$ python -q
>>> import numpy as np
>>> np.set_printoptions(precision=2, suppress=True, linewidth=160, floatmode="fixed")
>>> rd = lambda a: np.round(a, 2) + 0
>>> basis = 3 * np.array([[0.1, -0.1, 3.9], [-1.5, 3.8, 1.8]])
>>> rng = np.random.default_rng(34724)
>>> z = rng.integers(0, 2, 24)
>>> feats = basis[z] + rng.normal(size=(24, 3))
>>> rd(feats)
array([[-5.13, 12.59,  5.25],
       [-5.00, 11.04,  6.34],
       [ 0.62,  0.88, 11.99],
       [ 0.45, -0.61, 11.41],
       [-3.14, 11.41,  4.66],
       [-3.53, 10.96,  6.12],
       [-3.89, 12.63,  6.24],
       [-1.13,  0.41, 12.09],
       [ 0.70, -0.40, 12.40],
       [-4.65, 12.06,  5.79],
       [-0.71, -0.10, 12.01],
       [ 1.32, -1.01, 12.07],
       [-2.57,  1.25, 10.70],
       [-5.11, 10.50,  4.83],
       [-0.60, -0.21, 11.36],
       [ 0.70, -0.03, 13.87],
       [-0.07, -2.25, 10.67],
       [-3.91, 11.54,  5.09],
       [ 0.24, -0.96, 12.43],
       [-1.60, -0.84, 10.15],
       [-1.75, -0.57, 10.61],
       [-4.20, 11.70,  6.71],
       [ 1.11,  1.61, 11.43],
       [ 1.91,  0.79, 14.45]])
>>> Q, r_ = np.linalg.qr(feats)
>>> np.trace(Q @ Q.T)
np.float64(3.0)
>>> np.allclose(r_.T @ r_, feats.T @ feats)
True
>>> rd(abs(r_[0, 0])), rd(np.linalg.norm(feats[:, 0]))
(np.float64(13.86), np.float64(13.86))
>>> m1 = np.array([[2, 1, 0], [0, 2, 1], [1, 0, 2]])
>>> m1
array([[2, 1, 0],
       [0, 2, 1],
       [1, 0, 2]])
>>> w1 = np.array([[0, 0, 2, 0, 0], [0, 0, 3, 2, 3], [0, 2, 0, 3, 1]])
>>> beta = np.array([2, 0, 1, 1, -1])
>>> act = np.maximum(m1 @ w1 + beta, 0)
>>> act
array([[2, 0, 8, 3, 2],
       [2, 2, 7, 8, 6],
       [2, 4, 3, 7, 1]])
>>> (act > 0).astype(int)
array([[1, 0, 1, 1, 1],
       [1, 1, 1, 1, 1],
       [1, 1, 1, 1, 1]])
>>> rd((act > 0).mean(axis=0))
array([1.00, 0.67, 1.00, 1.00, 1.00])
>>> basis = np.array([[-3, -1], [1, -2], [3, -1], [0, -3], [1, 1]])
>>> w1 @ basis
array([[  6,  -2],
       [ 12,  -6],
       [  3, -12]])
>>> act @ basis
array([[ 20, -17],
       [ 23, -31],
       [  8, -33]])
>>> (act @ basis).round(6).argmax(axis=1)
array([0, 0, 0])
>>> th = np.radians(180)
>>> r_ = np.eye(5)
>>> r_[0, 0] = r_[4, 4] = np.cos(th)
>>> r_[0, 4], r_[4, 0] = -np.sin(th), np.sin(th)
>>> rd(r_)
array([[-1.00,  0.00,  0.00,  0.00,  0.00],
       [ 0.00,  1.00,  0.00,  0.00,  0.00],
       [ 0.00,  0.00,  1.00,  0.00,  0.00],
       [ 0.00,  0.00,  0.00,  1.00,  0.00],
       [ 0.00,  0.00,  0.00,  0.00, -1.00]])
>>> Y = act @ r_.T
>>> np.allclose(act @ act.T, Y @ Y.T)
True
>>> A = np.load("out14.npy")
>>> A
array([[0, 1, 0, 0],
       [0, 9, 0, 0],
       [0, 0, 0, 0]])
>>> # column 1 is much longer than the rest
>>> rd(np.linalg.norm(A, 2) / np.linalg.norm(A))
np.float64(1.0)
>>> [round(float(x), 2) for x in np.linalg.svd(A, compute_uv=False)[:3]]
[9.06, 0.0, 0.0]
>>> np.argsort(-np.linalg.norm(A, axis=0).round(6), kind="stable")[:3]
array([1, 0, 2])
>>> U, sv, vt = np.linalg.svd(A)
>>> vecs = vt[:(sv > 1e-8).sum()]
>>> x0 = A[2] + 4 * A[0] + rng.integers(2) * np.eye(4)[1]
>>> x0
array([0.00, 4.00, 0.00, 0.00])
>>> np.allclose(vecs.T @ vecs @ x0, x0)
True
>>> rd(np.linalg.norm(x0 - vecs.T @ vecs @ x0))
np.float64(0.0)
>>> vecs.T @ vecs
array([[0.00, 0.00, 0.00, 0.00],
       [0.00, 1.00, 0.00, 0.00],
       [0.00, 0.00, 0.00, 0.00],
       [0.00, 0.00, 0.00, 0.00]])
>>> np.linalg.matrix_rank(np.vstack([A, x0]))
np.int64(1)
>>> w1 = np.array([[0, 1, 1, 0], [0, 1, 3, 3], [3, 2, 3, 0], [2, 1, 0, 0]])
>>> beta = np.array([4, 1, 5, 6])
>>> act = np.maximum(A @ w1 + beta, 0)
>>> np.linalg.matrix_rank(act)
np.int64(2)
>>> basis = np.array([[-2, 1], [-2, 1], [-1, -2], [2, 1]])
>>> (act @ basis).round(6).argmax(axis=1)
array([1, 0, 1])
>>> act @ basis
array([[ -2,  -1],
       [  6, -17],
       [ -3,   1]])
>>> w1 @ basis
array([[ -3,  -1],
       [  1,  -2],
       [-13,  -1],
       [ -6,   3]])
>>> U, sv, vt = np.linalg.svd(A)
>>> rd(sv)
array([9.06, 0.00, 0.00])
>>> Y = U[:, :1] @ np.diag(sv[:1]) @ vt[:1]
>>> rd(np.linalg.norm(A - Y, 2)), sv[1]
(np.float64(0.0), np.float64(0.0))
>>> rd(np.linalg.norm(A - Y) / np.linalg.norm(A))
np.float64(0.0)
>>> U, sv, vt = np.linalg.svd(A, full_matrices=False)
>>> np.allclose(U * sv @ vt, A)
True
>>> sv / sv[0]
array([1.00, 0.00, 0.00])
>>> np.cumsum(sv ** 2) / np.sum(sv ** 2)
array([1.00, 1.00, 1.00])
>>> np.abs(vt[0])
array([0.00, 1.00, 0.00, 0.00])
>>> np.abs(U[:, 0]).round(6).argmax()
np.int64(1)
>>> (sv > 1e-8).sum()
np.int64(1)
>>> rd(U.T @ U)
array([[1.00, 0.00, 0.00],
       [0.00, 1.00, 0.00],
       [0.00, 0.00, 1.00]])
>>> vt @ vt.T
array([[1.00, 0.00, 0.00],
       [0.00, 1.00, 0.00],
       [0.00, 0.00, 1.00]])
>>> mat = np.loadtxt("run18.csv", delimiter=",")
>>> mat
array([[4.00, 1.00, 0.00],
       [0.00, 4.00, 1.00],
       [0.00, 0.00, 4.00]])
>>> Y = np.array([[0, 0], [0, 1]])
>>> basis = np.kron(Y, mat)
>>> np.linalg.matrix_rank(basis)
np.int64(3)
>>> E = np.load("x.npy")
>>> E
array([[ 1.28, -0.07, -1.22],
       [ 2.15,  0.09, -2.15],
       [ 2.03,  0.06, -2.01],
       [-0.12,  0.15,  0.02],
       [ 3.02, -0.19, -3.36],
       [ 1.62, -0.01, -1.66],
       [-1.73, -0.05,  1.71],
       [-5.15, -0.09,  5.27],
       [ 3.46,  0.08, -3.23],
       [ 2.51,  0.05, -2.42],
       [ 2.24,  0.09, -2.47],
       [ 4.12,  0.08, -4.08],
       [ 1.32, -0.04, -1.42],
       [ 2.10, -0.01, -1.98],
       [ 3.83,  0.25, -3.86],
       [ 3.81,  0.09, -4.03],
       [ 0.74, -0.04, -0.86],
       [-0.64,  0.12,  0.68],
       [ 1.93,  0.04, -2.12]])
>>> z = E[:, 0] > np.median(E[:, 0])
>>> r0 = E[z].mean(axis=0) - E[~z].mean(axis=0)
>>> rd((((E - E.mean(axis=0)) @ r0 > 0) == z).mean())
np.float64(0.84)
>>> np.argsort(-np.abs(r0).round(6), kind="stable")
array([2, 0, 1])
>>> ((E - E.mean(axis=0)) @ r0 > 0).astype(int)
array([0, 1, 1, 0, 1, 1, 0, 0, 1, 1, 1, 1, 0, 1, 1, 1, 0, 0, 1])
>>> x0 = np.array([7, -9, 5])
>>> rhs = mat @ x0
>>> beta, lr = np.zeros(3), 1 / np.linalg.norm(mat, 2) ** 2
>>> for i in range(150):
...     beta -= lr * mat.T @ (mat @ beta - rhs)
...     if i % 50 == 0: print(i, round(np.linalg.norm(mat @ beta - rhs), 2))
... 
0 20.94
50 0.0
100 0.0
>>> beta
array([ 7.00, -9.00,  5.00])
>>> Ac = (E - E.mean(axis=0)) / E.std(axis=0)
>>> rd(Ac.std(axis=0))
array([1.00, 1.00, 1.00])
>>> np.argwhere(np.abs(Ac) > 2)
array([[ 4,  1],
       [ 7,  0],
       [ 7,  2],
       [14,  1]])
>>> beta = np.linalg.lstsq(np.delete(Ac, 0, axis=1), Ac[:, 0])[0]
>>> np.abs(beta).argmax()
np.int64(1)
>>> W0 = np.array([[-1, 2, -3, -3], [0, -2, -1, -2], [0, 0, 2, 0], [0, 0, 0, 3]])
>>> z = rng.permutation(4)
>>> z
array([0, 1, 2, 3])
>>> Y = W0[z][:, z]
>>> rd(np.sort(np.abs(np.linalg.eigvals(Y))))
array([1.00, 2.00, 2.00, 3.00])
>>> rd(np.linalg.det(Y)), rd(np.linalg.det(W0[z]))
(np.float64(12.0), np.float64(12.0))
>>> P = np.triu(np.array([[-2, -1, -2, 1], [0, -1, -3, 2], [-2, 1, 0, 1], [1, 3, 2, -2]]), 1) + np.eye(4)
>>> Y = P @ W0 @ np.linalg.inv(P)
>>> np.linalg.matrix_rank(Y)
np.int64(4)
>>> rd(np.linalg.det(Y))
np.float64(12.0)
>>> np.trace(Y), np.trace(W0)
(np.float64(2.0), np.int64(2))
>>> P @ W0 - W0 @ P
array([[  0.00,   1.00,   1.00,   5.00],
       [  0.00,   0.00, -12.00,  11.00],
       [  0.00,   0.00,   0.00,   1.00],
       [  0.00,   0.00,   0.00,   0.00]])
>>> x0 = np.array([-5, -4, -3, -4])
>>> rhs = W0 @ x0
>>> beta, lr = np.zeros(4), 1 / np.linalg.norm(W0, 2) ** 2
>>> for i in range(3):
...     beta -= lr * W0.T @ (W0 @ beta - rhs)
...     if i % 1 == 0: print(i, round(np.linalg.norm(W0 @ beta - rhs), 2))
... 
0 8.48
1 6.55
2 5.18
>>> rd(np.linalg.cond(W0))
np.float64(16.91)
>>> F = np.triu(rng.random((4, 4)) < 0.6, 1).astype(int)
>>> F = F + F.T
>>> F
array([[0, 0, 0, 1],
       [0, 0, 1, 0],
       [0, 1, 0, 1],
       [1, 0, 1, 0]])
>>> # symmetric, so the eigenvalues are real
>>> Q = F.astype(float).copy()
>>> for j in range(4):
...     Q[:, j] -= Q[:, :j] @ (Q[:, :j].T @ Q[:, j])
...     Q[:, j] /= np.linalg.norm(Q[:, j])
... 
>>> Q.T @ Q
array([[1.00, 0.00, 0.00, 0.00],
       [0.00, 1.00, 0.00, 0.00],
       [0.00, 0.00, 1.00, 0.00],
       [0.00, 0.00, 0.00, 1.00]])
>>> evals, vecs = np.linalg.eigh(F)
>>> np.unique(evals.round(6) + 0, return_counts=True)[1]
array([1, 1, 1, 1])
>>> rd(evals.sum()), np.trace(F)
(np.float64(0.0), np.int64(0))
>>> rd(evals)
array([-1.62, -0.62,  0.62,  1.62])
>>> (evals > 1e-8).sum(), (evals < -1e-8).sum()
(np.int64(2), np.int64(2))
>>> rd(vecs.T @ vecs)
array([[1.00, 0.00, 0.00, 0.00],
       [0.00, 1.00, 0.00, 0.00],
       [0.00, 0.00, 1.00, 0.00],
       [0.00, 0.00, 0.00, 1.00]])
>>> np.abs(vecs[:, -1]).round(6).argmax()
np.int64(2)
>>> rd(np.linalg.svd(F, compute_uv=False))
array([1.62, 1.62, 0.62, 0.62])
>>> rd(np.linalg.eigvalsh(F @ F))
array([0.38, 0.38, 2.62, 2.62])
>>> rd(vecs @ np.diag(evals) @ vecs.T)
array([[0.00, 0.00, 0.00, 1.00],
       [0.00, 0.00, 1.00, 0.00],
       [0.00, 1.00, 0.00, 1.00],
       [1.00, 0.00, 1.00, 0.00]])
>>> rd(vecs.T @ F @ vecs)
array([[-1.62,  0.00,  0.00,  0.00],
       [ 0.00, -0.62,  0.00,  0.00],
       [ 0.00,  0.00,  0.62,  0.00],
       [ 0.00,  0.00,  0.00,  1.62]])
